In [1]: import numpy as np

In [2]: np.set_printoptions(precision=1, suppress=True, linewidth=140, sign=" ")

In [3]: K = np.loadtxt("dump.csv", delimiter=",")

In [4]: K
Out[4]: 
array([[  4.,   4.,   4.],
       [  4.,   8.,   8.],
       [  4.,   8.,  12.]])

In [5]: A2 = np.array([[-5, 8], [-7, 8]])

In [6]: C = np.kron(A2, K)

In [7]: C.shape
Out[7]: (6, 6)

In [8]: np.linalg.matrix_rank(C)
Out[8]: np.int64(6)

In [9]: C
Out[9]: 
array([[-20., -20., -20.,  32.,  32.,  32.],
       [-20., -40., -40.,  32.,  64.,  64.],
       [-20., -40., -60.,  32.,  64.,  96.],
       [-28., -28., -28.,  32.,  32.,  32.],
       [-28., -56., -56.,  32.,  64.,  64.],
       [-28., -56., -84.,  32.,  64.,  96.]])

In [10]: np.round(np.linalg.norm(C, 2), 1), round(float(np.linalg.norm(A2, 2) * np.linalg.norm(K, 2)), 1)
Out[10]: (np.float64(286.1), 286.1)

In [11]: np.round(np.abs(np.linalg.eigvals(K)).max(), 1)
Out[11]: np.float64(20.2)

In [12]: (K - K.T) / 2
Out[12]: 
array([[ 0.,  0.,  0.],
       [ 0.,  0.,  0.],
       [ 0.,  0.,  0.]])

In [13]: K @ K
Out[13]: 
array([[  48.,   80.,   96.],
       [  80.,  144.,  176.],
       [  96.,  176.,  224.]])

In [14]: np.linalg.matrix_power(K, 3)
Out[14]: 
array([[  896.,  1600.,  1984.],
       [ 1600.,  2880.,  3584.],
       [ 1984.,  3584.,  4480.]])

In [15]: np.allclose(K @ K.T, K.T @ K)
Out[15]: True

In [16]: blk = np.stack([K, 5 * K, K[::-1]])

In [17]: np.linalg.matrix_rank(blk.reshape(3, -1))
Out[17]: np.int64(2)

In [18]: np.einsum("bij,cij->bc", blk, blk)
Out[18]: 
array([[   416.,   2080.,    336.],
       [  2080.,  10400.,   1680.],
       [   336.,   1680.,    416.]])

In [19]: t = np.radians(135)

In [20]: Rm = np.eye(3)

In [21]: Rm[1, 1] = Rm[0, 0] = np.cos(t)

In [22]: Rm[1, 0], Rm[0, 1] = -np.sin(t), np.sin(t)

In [23]: Rm
Out[23]: 
array([[-0.7,  0.7,  0. ],
       [-0.7, -0.7,  0. ],
       [ 0. ,  0. ,  1. ]])

In [24]: A2 = K @ Rm.T

In [25]: np.allclose(np.linalg.norm(K, axis=1), np.linalg.norm(A2, axis=1))
Out[25]: True

In [26]: np.round(np.linalg.det(Rm), 1), np.round(np.trace(Rm), 1)
Out[26]: (np.float64(1.0), np.float64(-0.4))

In [27]: np.allclose(K @ K.T, A2 @ A2.T)
Out[27]: True

In [28]: vec = np.ones(3)

In [29]: for _ in range(4):
    ...:     vec = K @ vec
    ...:     vec /= np.linalg.norm(vec)
    ...:     print(round(vec @ K @ vec, 1))
    ...: 
20.2
20.2
20.2
20.2

In [30]: np.round(np.linalg.eigvalsh(K)[-1], 1)
Out[30]: np.float64(20.2)

In [31]: vec
Out[31]: array([ 0.3,  0.6,  0.7])

In [32]: W0 = np.loadtxt("test4.csv", delimiter=",")

In [33]: W0
Out[33]: 
array([[-1.,  4., -3.],
       [-8., 11., -6.],
       [-6.,  6., -2.]])

In [34]: round(float(np.linalg.det(W0.T)), 1)
Out[34]: 12.0

In [35]: np.round(np.linalg.eigvals(W0).sum().real, 1)
Out[35]: np.float64(8.0)

In [36]: np.round(np.linalg.det(W0[::-1]), 1)
Out[36]: np.float64(-12.0)

In [37]: round(float(np.linalg.det(2 * W0)), 1), np.round(np.linalg.det(W0), 1)
Out[37]: (96.0, np.float64(12.0))

In [38]: np.poly(W0)
Out[38]: array([  1.,  -8.,  19., -12.])

In [39]: np.einsum("ii->", W0)
Out[39]: np.float64(8.0)

In [40]: vals, V = np.linalg.eig(K)

In [41]: round(float(np.prod(vals)), 1)
Out[41]: 64.0

In [42]: C = np.sign(np.array([[2, 0, 0, 1], [1, 2, 0, 2], [1, 1, 2, 0], [0, 0, 2, 1]]))

In [43]: A2 = (np.tril(C, -1) + np.eye(4)) @ (np.triu(C, 1) + np.eye(4))

In [44]: vals = np.array([2, -1, 3, -2])

In [45]: feats = np.rint(A2 * vals @ np.linalg.inv(A2)) + 0

In [46]: feats
Out[46]: 
array([[ 2., -4.,  4., -4.],
       [ 3., -6.,  5., -5.],
       [ 3., -9.,  8., -5.],
       [ 0., -5.,  5., -2.]])

In [47]: rng = np.random.default_rng(85330)

In [48]: A2 = feats + rng.integers(-2, 3, (4, 1)) @ rng.integers(-2, 3, (1, 4))

In [49]: A2
Out[49]: 
array([[  0.,  -8.,   6.,  -2.],
       [  1., -10.,   7.,  -3.],
       [  2., -11.,   9.,  -4.],
       [  1.,  -3.,   4.,  -3.]])

In [50]: np.abs(A2 - feats).sum(axis=1)
Out[50]: array([ 10.,  10.,   5.,   5.])

In [51]: np.round(np.linalg.svd(A2 - feats, compute_uv=False), 1) + 0
Out[51]: array([ 8.4,  0. ,  0. ,  0. ])

In [52]: A2 = feats / np.linalg.norm(feats, axis=1, keepdims=True)

In [53]: C2 = A2 @ A2.T

In [54]: np.linalg.norm(A2, axis=1)
Out[54]: array([ 1.,  1.,  1.,  1.])

In [55]: vals, V = np.linalg.eig(feats)

In [56]: np.sort(np.linalg.eigvals(feats @ feats))
Out[56]: array([ 1.,  4.,  4.,  9.])

In [57]: np.round(feats @ V[:, 0] - vals[0] * V[:, 0], 1) + 0
Out[57]: array([ 0.,  0.,  0.,  0.])

In [58]: np.sort(np.linalg.eigvals(feats.T))
Out[58]: array([-2., -1.,  2.,  3.])

In [59]: round(float(np.prod(vals)), 1)
Out[59]: 12.0

In [60]: vals
Out[60]: array([ 2., -1., -2.,  3.])

In [61]: J = np.load("data.npy")

In [62]: J
Out[62]: 
array([[  2.5,   1. ,   0. ],
       [ -6.2,  -2.9,   0. ],
       [ -4.7,  -1.9,   0.1],
       [ -8.4,  -3.7,   0. ],
       [ -4.1,  -1.7,   0.1],
       [  7.5,   3.3,   0. ],
       [  6.3,   2.8,   0.2],
       [  9.4,   4.1,  -0.1],
       [ -7.6,  -3.4,  -0.1],
       [-11.7,  -5.1,  -0.1],
       [ -7.7,  -3.6,  -0.1],
       [ 18.9,   8.5,   0. ],
       [-12.3,  -5.6,   0.1],
       [ -8.5,  -3.6,   0.1],
       [  5.1,   2.2,   0. ],
       [ -5.9,  -2.5,   0. ],
       [ -0.1,  -0.1,  -0.1],
       [  0.6,   0.3,   0.1],
       [-17.8,  -7.8,   0. ],
       [  6.2,   2.7,  -0.1],
       [ -7.5,  -3.1,  -0.1],
       [  6.9,   3.1,   0. ],
       [ 16. ,   7. ,  -0.1],
       [ -7.6,  -3.5,   0. ],
       [  4. ,   1.7,   0.1],
       [  8.1,   3.6,   0.1],
       [-13.2,  -5.8,   0.1],
       [  6.1,   2.8,  -0.1]])

In [63]: A2 = np.array([[2, 3], [9, 0]])

In [64]: C = np.kron(A2, feats)

In [65]: C
Out[65]: 
array([[  4.,  -8.,   8.,  -8.,   6., -12.,  12., -12.],
       [  6., -12.,  10., -10.,   9., -18.,  15., -15.],
       [  6., -18.,  16., -10.,   9., -27.,  24., -15.],
       [  0., -10.,  10.,  -4.,   0., -15.,  15.,  -6.],
       [ 18., -36.,  36., -36.,   0.,  -0.,   0.,  -0.],
       [ 27., -54.,  45., -45.,   0.,  -0.,   0.,  -0.],
       [ 27., -81.,  72., -45.,   0.,  -0.,   0.,  -0.],
       [  0., -45.,  45., -18.,   0.,  -0.,   0.,  -0.]])

In [66]: np.linalg.matrix_rank(C)
Out[66]: np.int64(8)

In [67]: A2 = np.c_[J[:, :2] @ np.array([[1, 3], [-4, 3]]), np.array([0, 0, 2, 2, 2, 1, 3, 3, 0, 3, 1, 2, 1, 1, 1, 2, 3, 2, 0, 0, 2, 0, 0, 0, 3, 0, 1, 3])]

In [68]: A2
Out[68]: 
array([[ -1.5,  10.5,   0. ],
       [  5.4, -27.3,   0. ],
       [  2.9, -19.8,   2. ],
       [  6.4, -36.3,   2. ],
       [  2.7, -17.4,   2. ],
       [ -5.7,  32.4,   1. ],
       [ -4.9,  27.3,   3. ],
       [ -7. ,  40.5,   3. ],
       [  6. , -33. ,   0. ],
       [  8.7, -50.4,   3. ],
       [  6.7, -33.9,   1. ],
       [-15.1,  82.2,   2. ],
       [ 10.1, -53.7,   1. ],
       [  5.9, -36.3,   1. ],
       [ -3.7,  21.9,   1. ],
       [  4.1, -25.2,   2. ],
       [  0.3,  -0.6,   3. ],
       [ -0.6,   2.7,   2. ],
       [ 13.4, -76.8,   0. ],
       [ -4.6,  26.7,   0. ],
       [  4.9, -31.8,   2. ],
       [ -5.5,  30. ,   0. ],
       [-12. ,  69. ,   0. ],
       [  6.4, -33.3,   0. ],
       [ -2.8,  17.1,   3. ],
       [ -6.3,  35.1,   0. ],
       [ 10. , -57. ,   1. ],
       [ -5.1,  26.7,   3. ]])

In [69]: np.linalg.matrix_rank(np.c_[J, A2])
Out[69]: np.int64(4)

In [70]: np.linalg.norm(np.linalg.qr(J)[0].T @ A2, axis=0) ** 2 / ((A2 ** 2).sum(axis=0) + 1e-12)
Out[70]: array([ 1. ,  1. ,  0.1])

In [71]: np.round(np.linalg.lstsq(J, A2[:, 0])[0], 1) + 0
Out[71]: array([ 1., -4.,  0.])

In [72]: np.linalg.matrix_rank(A2)
Out[72]: np.int64(3)

In [73]: Q, V = np.linalg.qr(J[:, :2])[0], np.linalg.qr(J[:, 2:])[0]

In [74]: sigma = np.linalg.svd(Q.T @ V, compute_uv=False)

In [75]: (sigma > 0.9).sum()
Out[75]: np.int64(0)

In [76]: A2 = np.array([[1, 1], [1, -1]])

In [77]: M = np.kron(A2, np.kron(A2, A2))[rng.permutation(8)][:4]

In [78]: M
Out[78]: 
array([[ 1,  1,  1,  1, -1, -1, -1, -1],
       [ 1, -1, -1,  1,  1, -1, -1,  1],
       [ 1,  1, -1, -1,  1,  1, -1, -1],
       [ 1,  1, -1, -1, -1, -1,  1,  1]])

In [79]: A2 = M[0, 0] * M[1:] - np.outer(M[1:, 0], M[0])

In [80]: A2
Out[80]: 
array([[ 0, -2, -2,  0,  2,  0,  0,  2],
       [ 0,  0, -2, -2,  2,  2,  0,  0],
       [ 0,  0, -2, -2,  0,  0,  2,  2]])

In [81]: np.flatnonzero(~A2.round(6).any(axis=1))
Out[81]: array([], dtype=int64)

In [82]: arr = np.load("sample8.npy")

In [83]: arr
Out[83]: 
array([[ 1, -1,  1, -1, -1,  1, -1,  1],
       [ 1,  1, -1, -1, -1, -1,  1,  1],
       [ 1,  1,  1,  1,  1,  1,  1,  1]])

In [84]: def softmax(z):
    ...:     e = np.exp(z - z.max(axis=-1, keepdims=True))
    ...:     return e / e.sum(axis=-1, keepdims=True)
    ...: 

In [85]: np.round(softmax(arr[1] + -1), 1) + 0
Out[85]: array([ 0.2,  0.2,  0. ,  0. ,  0. ,  0. ,  0.2,  0.2])

In [86]: S = arr @ arr.T / np.sqrt(8)

In [87]: softmax(S)[1] @ arr
Out[87]: array([ 1. ,  0.9, -0.8, -0.9, -0.9, -0.8,  0.9,  1. ])

In [88]: softmax(S)
Out[88]: 
array([[ 0.9,  0.1,  0.1],
       [ 0.1,  0.9,  0.1],
       [ 0.1,  0.1,  0.9]])

In [89]: softmax(S).round(6).argmax(axis=1)
Out[89]: array([ 0,  1,  2])

In [90]: A2 = arr / np.sqrt((arr ** 2).mean(axis=1, keepdims=True))

In [91]: np.linalg.matrix_rank(arr - arr.mean(axis=1, keepdims=True))
Out[91]: np.int64(2)

In [92]: A2[2]
Out[92]: array([ 1.,  1.,  1.,  1.,  1.,  1.,  1.,  1.])

In [93]: C2 = arr.T @ arr

In [94]: np.diag(C2)
Out[94]: array([ 3,  3,  3,  3,  3,  3,  3,  3])

In [95]: (arr @ arr.T).shape
Out[95]: (3, 3)

In [96]: C2
Out[96]: 
array([[ 3,  1,  1, -1, -1,  1,  1,  3],
       [ 1,  3, -1,  1,  1, -1,  3,  1],
       [ 1, -1,  3,  1,  1,  3, -1,  1],
       [-1,  1,  1,  3,  3,  1,  1, -1],
       [-1,  1,  1,  3,  3,  1,  1, -1],
       [ 1, -1,  3,  1,  1,  3, -1,  1],
       [ 1,  3, -1,  1,  1, -1,  3,  1],
       [ 3,  1,  1, -1, -1,  1,  1,  3]])

In [97]: np.allclose(C2, C2.T)
Out[97]: True

In [98]: r = np.linalg.matrix_rank(C2)

In [99]: r
Out[99]: np.int64(3)

In [100]: null = np.linalg.svd(C2)[2][r:].T

In [101]: [int(np.linalg.matrix_rank(C2[:, :j + 1])) for j in range(8)]
Out[101]: [1, 2, 3, 3, 3, 3, 3, 3]

In [102]: np.linalg.matrix_rank(C2.T @ C2), np.linalg.matrix_rank(C2 @ C2.T)
Out[102]: (np.int64(3), np.int64(3))

In [103]: null @ null.T
Out[103]: 
array([[ 0.6, -0.1, -0.1,  0.1,  0.1, -0.1, -0.1, -0.4],
       [-0.1,  0.6,  0.1, -0.1, -0.1,  0.1, -0.4, -0.1],
       [-0.1,  0.1,  0.6, -0.1, -0.1, -0.4,  0.1, -0.1],
       [ 0.1, -0.1, -0.1,  0.6, -0.4, -0.1, -0.1,  0.1],
       [ 0.1, -0.1, -0.1, -0.4,  0.6, -0.1, -0.1,  0.1],
       [-0.1,  0.1, -0.4, -0.1, -0.1,  0.6,  0.1, -0.1],
       [-0.1, -0.4,  0.1, -0.1, -0.1,  0.1,  0.6, -0.1],
       [-0.4, -0.1, -0.1,  0.1,  0.1, -0.1, -0.1,  0.6]])

In [104]: np.poly(feats)
Out[104]: array([ 1., -2., -7.,  8., 12.])

In [105]: np.round(np.linalg.det(feats.T), 1)
Out[105]: np.float64(12.0)

In [106]: round(np.linalg.eigvals(feats).sum().real, 1)
Out[106]: np.float64(2.0)

In [107]: np.einsum("ii->", feats)
Out[107]: np.float64(2.0)

In [108]: round(np.linalg.det(2 * feats), 1), round(float(np.linalg.det(feats)), 1)
Out[108]: (np.float64(192.0), 12.0)

In [109]: np.kron(np.eye(2, dtype=int), feats)
Out[109]: 
array([[ 2., -4.,  4., -4.,  0., -0.,  0., -0.],
       [ 3., -6.,  5., -5.,  0., -0.,  0., -0.],
       [ 3., -9.,  8., -5.,  0., -0.,  0., -0.],
       [ 0., -5.,  5., -2.,  0., -0.,  0., -0.],
       [ 0., -0.,  0., -0.,  2., -4.,  4., -4.],
       [ 0., -0.,  0., -0.,  3., -6.,  5., -5.],
       [ 0., -0.,  0., -0.,  3., -9.,  8., -5.],
       [ 0., -0.,  0., -0.,  0., -5.,  5., -2.]])
